$ python3 -q
>>> import numpy as np
>>> np.set_printoptions(precision=2, suppress=True, linewidth=100)
>>> rd = lambda a: np.round(a, 2) + 0
>>> r0 = np.array([3, 2, 1])
>>> v = np.array([3, 6, 0])
>>> feats = np.outer(r0, v)
>>> feats
array([[ 9, 18,  0],
       [ 6, 12,  0],
       [ 3,  6,  0]])
>>> # rank 1
>>> th = np.radians(113)
>>> R = np.eye(3)
>>> R[2, 2] = R[1, 1] = np.cos(th)
>>> R[2, 1], R[1, 2] = -np.sin(th), np.sin(th)
>>> rd(R)
array([[ 1.  ,  0.  ,  0.  ],
       [ 0.  , -0.39,  0.92],
       [ 0.  , -0.92, -0.39]])
>>> other = feats @ R.T
>>> rd(np.linalg.svd(feats, compute_uv=False)), rd(np.linalg.svd(other, compute_uv=False))
(array([25.1,  0. ,  0. ]), array([25.1,  0. ,  0. ]))
>>> print(rd(other))
[[  9.    -7.03 -16.57]
 [  6.    -4.69 -11.05]
 [  3.    -2.34  -5.52]]
>>> rd(np.linalg.det(R)), rd(np.trace(R))
(np.float64(1.0), np.float64(0.22))
>>> np.allclose(np.linalg.norm(feats, axis=1), np.linalg.norm(other, axis=1))
True
>>> other = np.array([[6, 5], [6, 7], [1, 2]])
>>> np.vstack([feats, other.T]).shape
(5, 3)
>>> print(np.einsum("ij,ij->i", feats, feats))
[405 180  45]
>>> print(np.linalg.matrix_rank(np.vstack([feats, other.T])))
3
>>> np.einsum("ik,kj->ij", feats, other)
array([[162, 171],
       [108, 114],
       [ 54,  57]])
>>> np.einsum("ik,kj->ji", feats, other)
array([[162, 108,  54],
       [171, 114,  57]])
>>> hat = np.triu(np.array([[-3, 1, 3], [3, -3, -1], [2, 2, -1]]), 1) + np.eye(3)
>>> other = hat @ feats @ np.linalg.inv(hat)
>>> rd(np.poly(other))
array([  1., -21.,   0.,   0.])
>>> print(np.linalg.matrix_rank(other))
1
>>> rk = np.linalg.matrix_rank(feats)
>>> print(rk)
1
>>> ns = np.linalg.svd(feats)[2][rk:].T
>>> [int(np.linalg.matrix_rank(np.delete(feats, i, axis=0))) for i in range(3)]
[1, 1, 1]
>>> [int(np.linalg.matrix_rank(feats[:i])) for i in range(1, len(feats) + 1)]
[1, 1, 1]
>>> rng = np.random.default_rng(923)
>>> idx = rng.permutation(3)
>>> idx
array([0, 2, 1])
>>> other = feats[idx][:, idx]
>>> rd(np.sort(np.abs(np.linalg.eigvals(other))))
array([ 0.,  0., 21.])
>>> print(rd(np.linalg.det(other)), rd(np.linalg.det(feats[idx])))
0.0 0.0
>>> print(other)
[[ 9  0 18]
 [ 3  0  6]
 [ 6  0 12]]
